% python3 -q
>>> import numpy as np
>>> np.set_printoptions(precision=2, suppress=True, linewidth=120)
>>> data = np.load("mat.npy")
>>> data
array([[2, 0],
       [0, 2]])
>>> x = np.ones(2)
>>> for _ in range(5):
...     x = data @ x
...     x /= np.linalg.norm(x)
...     print(round(x @ data @ x, 2))
... 
2.0
2.0
2.0
2.0
2.0
>>> np.round(np.linalg.eigvalsh(data)[-1], 2)
np.float64(2.0)
>>> q = data.astype(float).copy()
>>> for j in range(2):
...     q[:, j] -= q[:, :j] @ (q[:, :j].T @ q[:, j])
...     q[:, j] /= np.linalg.norm(q[:, j])
... 
>>> q.T @ q
array([[1., 0.],
       [0., 1.]])
>>> arr = np.load("m.npy")
>>> arr
array([[ 0.26, -0.32,  0.24,  0.88],
       [-0.52,  0.54, -0.47,  0.47],
       [ 0.26,  0.75,  0.61,  0.03],
       [ 0.77,  0.21, -0.6 ,  0.01]])
>>> # keeps lengths
>>> np.allclose(arr @ arr.T, arr.T @ arr)
True
>>> arr @ arr
array([[ 0.97,  0.11, -0.17,  0.09],
       [-0.17,  0.2 , -0.94, -0.21],
       [-0.14,  0.78,  0.06,  0.6 ],
       [-0.06, -0.58, -0.28,  0.76]])
>>> np.sort(np.abs(np.linalg.eigvals(arr)))
array([1., 1., 1., 1.])
>>> np.allclose(arr, arr.T)
False
>>> assert arr == arr.T
Traceback (most recent call last):
  File "<python-input-17>", line 1, in <module>
    assert arr == arr.T
           ^^^^^^^^^^^^
ValueError: The truth value of an array with more than one element is ambiguous. Use a.any() or a.all()
>>> np.round(np.abs(np.linalg.eigvals(arr)).max(), 2)
np.float64(1.0)
>>> x = np.array([-2, 0, -1, -1])
>>> round(np.linalg.det(arr), 2)
np.float64(-1.0)
>>> np.sort(np.abs(np.degrees(np.angle(np.linalg.eigvals(arr)))))
array([  0.  ,  45.06,  45.06, 180.  ])
>>> [p for p in range(1, 25) if np.allclose(np.linalg.matrix_power(arr, p), np.eye(4))]
[]
>>> np.linalg.inv(arr)
array([[ 0.26, -0.52,  0.26,  0.77],
       [-0.32,  0.54,  0.75,  0.21],
       [ 0.24, -0.47,  0.61, -0.6 ],
       [ 0.88,  0.47,  0.03,  0.01]])
